In [1]: import numpy as np

In [2]: np.set_printoptions(precision=1, suppress=True, linewidth=100)

In [3]: def rnd(a):
   ...:     return np.round(a, 1) + 0
   ...: 

In [4]: O, _ = np.linalg.qr(np.array([[-0.1, 0.8, -1.5, 0.4, 3.2],
   ...:     [1.1, 0.0, 1.2, -2.6, 0.1],
   ...:     [-0.3, 0.4, -0.2, 0.2, 0.7],
   ...:     [-0.5, -0.1, -0.4, -1.8, -0.3],
   ...:     [0.8, 1.1, 1.2, -0.3, 1.1]]))

In [5]: V, _ = np.linalg.qr(np.array([[0.2, -0.5, 0.1, 1.0],
   ...:     [-0.2, -0.6, 1.2, 0.1],
   ...:     [-0.4, 2.1, 0.0, 1.2],
   ...:     [-0.4, 0.1, 1.3, -0.7]]))

In [6]: s = 10 * 0.7 ** np.arange(4)

In [7]: feats = O[:, :4] * s @ V[:4]

In [8]: rnd(feats)
Out[8]: 
array([[ 1. ,  5.3,  0.6,  2.1],
       [-2. ,  0.1, -7.6, -1.1],
       [-1.4,  0.8,  3. ,  1.5],
       [-1.5,  1. ,  3.6, -2.2],
       [-4.5,  0.7, -3.3,  4.7]])

In [9]: blk = np.stack([feats, 5 * feats, feats[::-1]])

In [10]: np.linalg.matrix_rank(blk.reshape(3, -1))
Out[10]: np.int64(2)

In [11]: blk.shape
Out[11]: (3, 5, 4)

In [12]: vec = np.array([-1, 2, 1, -3])

In [13]: y = feats @ vec

In [14]: c, lr = np.zeros(4), 1 / np.linalg.norm(feats, 2) ** 2

In [15]: for i in range(25):
    ...:     c -= lr * feats.T @ (feats @ c - y)
    ...:     if i % 5 == 0: print(i, round(np.linalg.norm(feats @ c - y), 1))
    ...: 
0 11.3
5 5.7
10 3.0
15 1.6
20 0.9

In [16]: rnd(c)
Out[16]: array([-0.9,  1.9,  1. , -2.9])

In [17]: def softmax(z):
    ...:     e = np.exp(z - z.max(axis=-1, keepdims=True))
    ...:     return e / e.sum(axis=-1, keepdims=True)
    ...: 

In [18]: rnd(softmax(feats[4]))
Out[18]: array([0., 0., 0., 1.])

In [19]: rnd(softmax(feats[4] + 3))
Out[19]: array([0., 0., 0., 1.])

In [20]: S = feats @ feats.T / np.sqrt(4)

In [21]: rnd(softmax(S + np.triu(np.full(S.shape, -np.inf), 1)))
Out[21]: 
array([[1., 0., 0., 0., 0.],
       [0., 1., 0., 0., 0.],
       [0., 0., 1., 0., 0.],
       [0., 0., 0., 1., 0.],
       [0., 0., 0., 0., 1.]])

In [22]: rnd(softmax(S))
Out[22]: 
array([[1. , 0. , 0. , 0. , 0. ],
       [0. , 1. , 0. , 0. , 0. ],
       [0. , 0. , 0.8, 0.2, 0. ],
       [0. , 0. , 0. , 1. , 0. ],
       [0. , 0. , 0. , 0. , 1. ]])

In [23]: softmax(S).round(6).argmax(axis=1)
Out[23]: array([0, 1, 2, 3, 4])

In [24]: vec = np.array([-4, -4, 6, 3])

In [25]: y = feats @ vec

In [26]: rnd(y)
Out[26]: array([-15.5, -41.3,  24.8,  17.5,   9.4])

In [27]: rnd(np.linalg.lstsq(feats, y)[0])
Out[27]: array([-4., -4.,  6.,  3.])

In [28]: rnd(np.linalg.pinv(feats) @ feats)
Out[28]: 
array([[1., 0., 0., 0.],
       [0., 1., 0., 0.],
       [0., 0., 1., 0.],
       [0., 0., 0., 1.]])

In [29]: rng = np.random.default_rng(7502)

In [30]: y = y + 0.3 * rng.normal(size=5)

In [31]: rnd(y)
Out[31]: array([-15.5, -41.2,  24.6,  17.7,   9.9])

In [32]: c, *_ = np.linalg.lstsq(feats, y)

In [33]: [round(float(np.linalg.norm(np.linalg.solve(feats.T @ feats + lam * np.eye(4), feats.T @ y))), 2) for lam in (0, 1, 10, 100)]
Out[33]: [8.8, 8.5, 6.62, 2.44]

In [34]: A2 = np.c_[feats[:, :2] @ np.array([[1, 1], [-3, 3]]), np.array([-1, -1, 0, -1, -1])]

In [35]: rnd(A2)
Out[35]: 
array([[-14.9,  17. ,  -1. ],
       [ -2.3,  -1.7,  -1. ],
       [ -3.7,   0.8,   0. ],
       [ -4.4,   1.4,  -1. ],
       [ -6.5,  -2.4,  -1. ]])

In [36]: np.linalg.matrix_rank(np.c_[feats, A2])
Out[36]: np.int64(5)

In [37]: rnd(np.linalg.norm(np.linalg.qr(feats)[0].T @ A2, axis=0) ** 2 / ((A2 ** 2).sum(axis=0) + 1e-12))
Out[37]: array([1., 1., 1.])

In [38]: rnd(np.linalg.lstsq(feats, A2[:, 0])[0])
Out[38]: array([ 1., -3.,  0.,  0.])

In [39]: rnd(np.linalg.norm(A2 - feats @ np.linalg.lstsq(feats, A2)[0], axis=0))
Out[39]: array([0. , 0. , 0.3])

In [40]: F = np.loadtxt("block1.csv", delimiter=",")

In [41]: F
Out[41]: 
array([[-0.6,  1.1, -0.1, -0.5, -1.5,  1.3, -0.9],
       [ 0.4, -0.5, -1.8,  0.4,  0.2, -0.3,  0. ],
       [ 0.2, -0.3,  1.8, -1.1,  2.7, -0.1,  0. ],
       [ 1.8,  1.6, -0.8,  1.5, -1.1, -1. ,  1.4],
       [ 0.4,  0.4,  0.7,  0.7, -0.5,  2.7, -1.3],
       [ 2.5, -2.5, -5.5,  1.5, 13.5,  1.5, -8.5],
       [ 0.2,  1. ,  0.3,  1.3, -0.6,  0.6,  0.2],
       [ 0. ,  1.9, -0.6, -0.4,  0.9,  1.1, -0.6],
       [ 0.2,  0.3,  1.1,  0.2,  1.3,  0.5, -1.4],
       [-0.9,  0.2,  0. ,  0.1, -2.6, -0.5,  1.2],
       [ 0.3, -1.7,  1.2, -0.3,  2. , -0.5,  1.8],
       [ 0.5, -0.9, -1.4, -0.2, -0.6,  0.4,  0.3],
       [ 0.4,  0.2, -0.4,  1.5,  1.3,  0.3,  1.2],
       [-0.5, -0.6, -1. ,  2.3,  1.2, -1.2, -1. ],
       [ 0.3, -0.5, -1.3,  1.4, -0.8, -1.3, -0.9],
       [-0.6,  0.7, -0.2, -0.4, -0.3,  0.1, -2.7],
       [-0.4, -0.6,  0.3, -0.6, -0.1, -1.8,  0.6],
       [-0.5,  0.1,  1. , -1.3, -0.7,  0.2, -1.3],
       [-1.1, -1.1, -0.4,  0. ,  1.4, -0.9,  0.8],
       [ 1.1, -1.9, -0.1,  1. , -0.3, -0.5, -0.4],
       [ 0.9,  0.9, -0.4, -0.5, -0.1, -1.2,  0.3],
       [-0.4, -1.1,  1.1, -0.3, -0.6,  1.1,  0.3],
       [-0.5, -0.3, -0.2, -0.6, -0.3,  1.3, -1.7],
       [-1.8, -1.6,  0.4,  0.8,  0.2, -1.2, -0.5],
       [ 1.6,  1.6, -0.7, -1.7,  0.2,  1.5, -1.1],
       [-0.1, -0.1, -0.9,  2.2, -0.4,  0.4, -0.2],
       [ 1.9,  1.7,  0.2, -0.4, -1.2,  1.7,  1. ],
       [ 1.1, -0.1, -0.6,  1.2,  0.2,  1.7, -1.1],
       [-0.3,  1.2,  0.4, -0.2, -0.8, -0.5, -0.4],
       [ 0. ,  2.4,  0.9,  2. ,  1.5, -1.3,  1.5],
       [ 0. ,  0.8,  0.5,  2.2,  0.6, -2.3, -0.8],
       [ 0.2, -2.4,  0.5,  1. , -0.4,  0.7,  1.7],
       [-0.5,  0.6,  0.2, -1.1, -0.1, -0.4,  1.4],
       [-2. , -0.2,  0.2,  0.4,  0.1, -0.2, -0.8],
       [-0.6,  0.9, -0.1, -0.7,  0.7, -0.3, -0.4],
       [-0.4, -1.9,  0. ,  1.8,  0. , -2. , -1.2],
       [ 0.8,  0.1, -2. ,  0.5,  0.5,  0.8,  2.4],
       [-0.8, -1.7,  1.2,  1. ,  1.5,  0.5, -1. ],
       [ 0. ,  0.6,  0.6, -1.1,  0.3,  0.9,  0.2]])

In [42]: labels = F[:, 5] > np.median(F[:, 5])

In [43]: f = F[labels].mean(axis=0) - F[~labels].mean(axis=0)

In [44]: rnd(f)
Out[44]: array([ 0.6,  0.1, -0.3, -0.2,  0.5,  1.9, -0.6])

In [45]: np.argsort(-np.abs(f).round(6), kind="stable")
Out[45]: array([5, 6, 0, 4, 2, 3, 1])

In [46]: proj = F @ np.linalg.solve(F.T @ F, F.T)

In [47]: rnd(proj @ F[:, 4])
Out[47]: 
array([-1.5,  0.2,  2.7, -1.1, -0.5, 13.5, -0.6,  0.9,  1.3, -2.6,  2. , -0.6,  1.3,  1.2, -0.8,
       -0.3, -0.1, -0.7,  1.4, -0.3, -0.1, -0.6, -0.3,  0.2,  0.2, -0.4, -1.2,  0.2, -0.8,  1.5,
        0.6, -0.4, -0.1,  0.1,  0.7,  0. ,  0.5,  1.5,  0.3])

In [48]: rnd(np.trace(proj))
Out[48]: np.float64(7.0)

In [49]: rnd(np.linalg.eigvalsh(proj))
Out[49]: 
array([0., 0., 0., 0., 0., 0., 0., 0., 0., 0., 0., 0., 0., 0., 0., 0., 0., 0., 0., 0., 0., 0., 0.,
       0., 0., 0., 0., 0., 0., 0., 0., 0., 1., 1., 1., 1., 1., 1., 1.])

In [50]: np.linalg.matrix_rank(np.eye(39) - proj)
Out[50]: np.int64(32)

In [51]: rnd(np.diag(proj))
Out[51]: 
array([0.1, 0.1, 0.2, 0.3, 0.3, 0.9, 0.1, 0.1, 0.1, 0.1, 0.2, 0.1, 0.1, 0.1, 0.2, 0.2, 0.1, 0.1,
       0.1, 0.2, 0.1, 0.1, 0.1, 0.1, 0.2, 0.2, 0.2, 0.1, 0.1, 0.4, 0.3, 0.2, 0.1, 0.2, 0.1, 0.2,
       0.3, 0.2, 0. ])

In [52]: O, V = np.linalg.qr(F[:, :1])[0], np.linalg.qr(F[:, 1:])[0]

In [53]: s = np.linalg.svd(O.T @ V, compute_uv=False)

In [54]: rnd(s)
Out[54]: array([0.6])

In [55]: rnd(np.degrees(np.arccos(s.clip(0, 1))))
Out[55]: array([50.])

In [56]: rnd(np.linalg.norm(O @ O.T - V @ V.T, 2))
Out[56]: np.float64(1.0)

In [57]: (s > 0.9).sum()
Out[57]: np.int64(0)

In [58]: vec = np.array([1, 3, 1, -3, 2, -2, 2])

In [59]: y = F @ vec

In [60]: rnd(np.linalg.pinv(F) @ F)
Out[60]: 
array([[1., 0., 0., 0., 0., 0., 0.],
       [0., 1., 0., 0., 0., 0., 0.],
       [0., 0., 1., 0., 0., 0., 0.],
       [0., 0., 0., 1., 0., 0., 0.],
       [0., 0., 0., 0., 1., 0., 0.],
       [0., 0., 0., 0., 0., 1., 0.],
       [0., 0., 0., 0., 0., 0., 1.]])

In [61]: rnd(np.linalg.solve(F.T @ F, F.T @ y))
Out[61]: array([ 1.,  3.,  1., -3.,  2., -2.,  2.])

In [62]: y = y + 0.1 * rng.normal(size=39)

In [63]: rnd(y)
Out[63]: 
array([ -3.2,  -3.1,  10. ,   4. ,  -8.9,  -8.1,  -2.4,   4.8,   0.4,  -2.5,   5.9,  -4.3,   0.5,
        -7.3,  -7.5,  -3.8,   4.4,   0.3,   1.6,  -8.1,   7.4,  -4.6,  -6.4,  -6.7,   5.9,  -9.7,
         4.6,  -8.6,   2.8,  10.6,   0.4,  -8.3,   8.1,  -4.6,   5.3, -10. ,   1.8,  -7.9,   4.9])

In [64]: c, *_ = np.linalg.lstsq(F, y)

In [65]: [round(float(np.linalg.norm(np.linalg.solve(F.T @ F + lam * np.eye(7), F.T @ y))), 2) for lam in (0, 1, 10, 100)]
Out[65]: [5.65, 5.51, 4.56, 1.75]

In [66]: rnd(c)
Out[66]: array([ 1.,  3.,  1., -3.,  2., -2.,  2.])

In [67]: Z = F[[4, 11]].astype(float)

In [68]: for _ in range(6):
    ...:     labels = np.linalg.norm(F[:, None] - Z, axis=-1).argmin(axis=1)
    ...:     Z = np.array([F[labels == j].mean(axis=0) for j in range(2)])
    ...: 

In [69]: labels
Out[69]: 
array([1, 1, 1, 1, 0, 0, 1, 0, 0, 1, 1, 1, 1, 1, 1, 0, 1, 1, 1, 1, 1, 1, 0, 1, 0, 1, 1, 0, 1, 1, 1,
       1, 1, 1, 1, 1, 1, 1, 1])

In [70]: np.abs(Z[1] - Z[0]).argmax()
Out[70]: np.int64(6)

In [71]: rnd(Z[1] - Z[0])
Out[71]: array([-0.6, -0.4,  0.8,  0.4, -1.8, -1.6,  2.5])

In [72]: A = np.loadtxt("w.csv", delimiter=",")

In [73]: A
Out[73]: 
array([[-0.2, -1. , -0.8,  0.4,  1. , -0.3,  0.7,  0.2],
       [-0.4,  0.1, -0.3,  0. , -0.3,  0.9, -0.4,  0. ],
       [-0.5,  0.8,  0.4, -0.3, -0.9,  0.9, -0.8,  0. ],
       [-1. , -0.2,  0.8, -0.4, -0.2, -1. , -0.4,  0.8],
       [ 1. ,  1. ,  0.3, -0.1, -1. ,  1. , -0.4, -0.9],
       [-1. , -0.9,  0. , -0.3,  0.5, -0.1, -0.7,  0.9],
       [ 0.6, -0.6, -0.9,  0.5,  0.5,  1. ,  0.1, -0.6],
       [-1. , -1. ,  0.6, -0.3,  1. , -1. ,  0.2,  1. ],
       [ 1. ,  0.9, -0.3,  0.4, -0.5,  0.7,  0.8, -1. ],
       [-0.8, -1. , -0.9,  0.4,  1. ,  0.7,  0.4,  0.5],
       [ 0.5, -0.4, -0.6,  0.3,  0.5,  0.6,  0.4, -0.3],
       [ 0.9, -1. , -0.9,  0.8,  1. , -1. ,  1. , -0.2],
       [ 0.9, -1. , -1. ,  0.8,  1. , -0.2,  1. , -0.5],
       [-0.7, -0.5,  0.3, -0.1,  0.4, -0.8,  0.1,  0.5],
       [-0.8, -1. ,  0.1,  0.1,  1. , -1. ,  0.8,  0.8],
       [ 0.3, -0.7, -0.6,  0.3,  0.7,  0.3,  0.4, -0.1],
       [ 0.8,  1. ,  0.7, -0.4, -1. ,  0.8, -0.8, -0.7],
       [-1. , -1. , -0.7,  0.4,  1. , -1. ,  0.9,  0.9],
       [ 1. ,  0.8, -1. ,  0.6, -0.6,  1. , -0.2, -1. ],
       [ 1. , -1. , -1. ,  0.9,  1. ,  0.1,  1. , -0.9],
       [-0.8, -1. , -0.5,  0.2,  0.9, -0.8,  0.6,  0.7],
       [ 1. ,  1. ,  0.7, -0.1, -0.9, -0.5,  0.2, -0.8],
       [-1. , -0.9,  0.9, -0.6,  0.5, -1. , -0.2,  1. ],
       [-0.9,  0.5,  0.8, -0.5, -0.7, -0.8, -0.7,  0.7]])

In [74]: Z = A[[7, 14]].astype(float)

In [75]: for _ in range(3):
    ...:     labels = np.linalg.norm(A[:, None] - Z, axis=-1).argmin(axis=1)
    ...:     Z = np.array([A[labels == j].mean(axis=0) for j in range(2)])
    ...: 

In [76]: labels
Out[76]: array([1, 1, 0, 0, 1, 0, 1, 0, 1, 1, 1, 1, 1, 0, 0, 1, 1, 0, 1, 1, 0, 1, 0, 0])

In [77]: rnd(Z[1] - Z[0])
Out[77]: array([ 1.4,  0.4, -0.7,  0.5, -0.2,  1. ,  0.3, -1.2])

In [78]: np.abs(Z[1] - Z[0]).argmax()
Out[78]: np.int64(0)

In [79]: f, v = feats[3], feats[4]

In [80]: rnd(f @ f)
Out[80]: np.float64(21.2)

In [81]: rnd(f @ v)
Out[81]: np.float64(-15.0)

In [82]: pr = (f @ v) / (f @ f) * f

In [83]: rnd(np.outer(f, v))
Out[83]: 
array([[  6.7,  -1. ,   5. ,  -7.1],
       [ -4.3,   0.6,  -3.2,   4.5],
       [-16.2,   2.4, -12.1,  17.2],
       [  9.7,  -1.5,   7.2, -10.2]])

In [84]: A2 = np.c_[A[:, :5] @ np.array([[3, 0, 0, 1, 1],
    ...:     [3, 0, 1, 3, 2],
    ...:     [0, 2, 1, 0, 0],
    ...:     [3, 2, 0, 2, 0],
    ...:     [3, 0, 2, 3, 2]]), np.array([2, -5, -4, -4, -3, 3, -2, -3, -3, -3, -2, 0, -5, -3, 1, 4, 4, 3, 4, 1, 2, 1, 4, -5])]

In [85]: rnd(A2)
Out[85]: 
array([[ 0.6, -0.8,  0.2,  0.6, -0.2,  2. ],
       [-1.8, -0.6, -0.8, -1. , -0.8, -5. ],
       [-2.7,  0.2, -0.6, -1.4, -0.7, -4. ],
       [-5.4,  0.8,  0.2, -3. , -1.8, -4. ],
       [ 2.7,  0.4, -0.7,  0.8,  1. , -3. ],
       [-5.1, -0.6,  0.1, -2.8, -1.8,  3. ],
       [ 3. , -0.8, -0.5,  1.3,  0.4, -2. ],
       [-3.9,  0.6,  1.6, -1.6, -1. , -3. ],
       [ 5.4,  0.2, -0.4,  3. ,  1.8, -3. ],
       [-1.2, -1. ,  0.1,  0. , -0.8, -3. ],
       [ 2.7, -0.6,  0. ,  1.4,  0.7, -2. ],
       [ 5.1, -0.2,  0.1,  2.5,  0.9,  0. ],
       [ 5.1, -0.4,  0. ,  2.5,  0.9, -5. ],
       [-2.7,  0.4,  0.6, -1.2, -0.9, -3. ],
       [-2.1,  0.4,  1.1, -0.6, -0.8,  1. ],
       [ 1.8, -0.6,  0.1,  0.9,  0.3,  4. ],
       [ 1.2,  0.6, -0.3,  0. ,  0.8,  4. ],
       [-1.8, -0.6,  0.3, -0.2, -1. ,  3. ],
       [ 5.4, -0.8, -1.4,  2.8,  1.4,  4. ],
       [ 5.7, -0.2,  0. ,  2.8,  1. ,  1. ],
       [-2.1, -0.6,  0.3, -0.7, -1. ,  2. ],
       [ 3. ,  1.2, -0.1,  1.1,  1.2,  1. ],
       [-6. ,  0.6,  1. , -3.4, -1.8,  4. ],
       [-4.8,  0.6, -0.1, -2.5, -1.3, -5. ]])

In [86]: rnd(np.linalg.norm(np.linalg.qr(A)[0].T @ A2, axis=0) ** 2 / ((A2 ** 2).sum(axis=0) + 1e-12))
Out[86]: array([1. , 1. , 1. , 1. , 1. , 0.4])

In [87]: E = np.array([[1, 1, 0, 0, 1, 1, 2],
    ...:     [2, 0, 0, 2, 2, 0, 0],
    ...:     [1, 1, 0, 1, 0, 2, 2],
    ...:     [1, 2, 2, 2, 2, 0, 2],
    ...:     [0, 1, 2, 1, 0, 0, 0],
    ...:     [1, 2, 0, 2, 0, 0, 0],
    ...:     [0, 1, 1, 1, 1, 0, 1]])

In [88]: vec = np.array([2, 2, 1, 0, 3, 3, -3])

In [89]: y = E @ vec

In [90]: y
Out[90]: array([ 4, 10,  4,  8,  4,  6,  3])

In [91]: rnd(np.linalg.solve(E, y + E[:, 3]))
Out[91]: array([ 2.,  2.,  1.,  1.,  3.,  3., -3.])

In [92]: rnd(np.linalg.solve(E.T, E[4]))
Out[92]: array([0., 0., 0., 0., 1., 0., 0.])
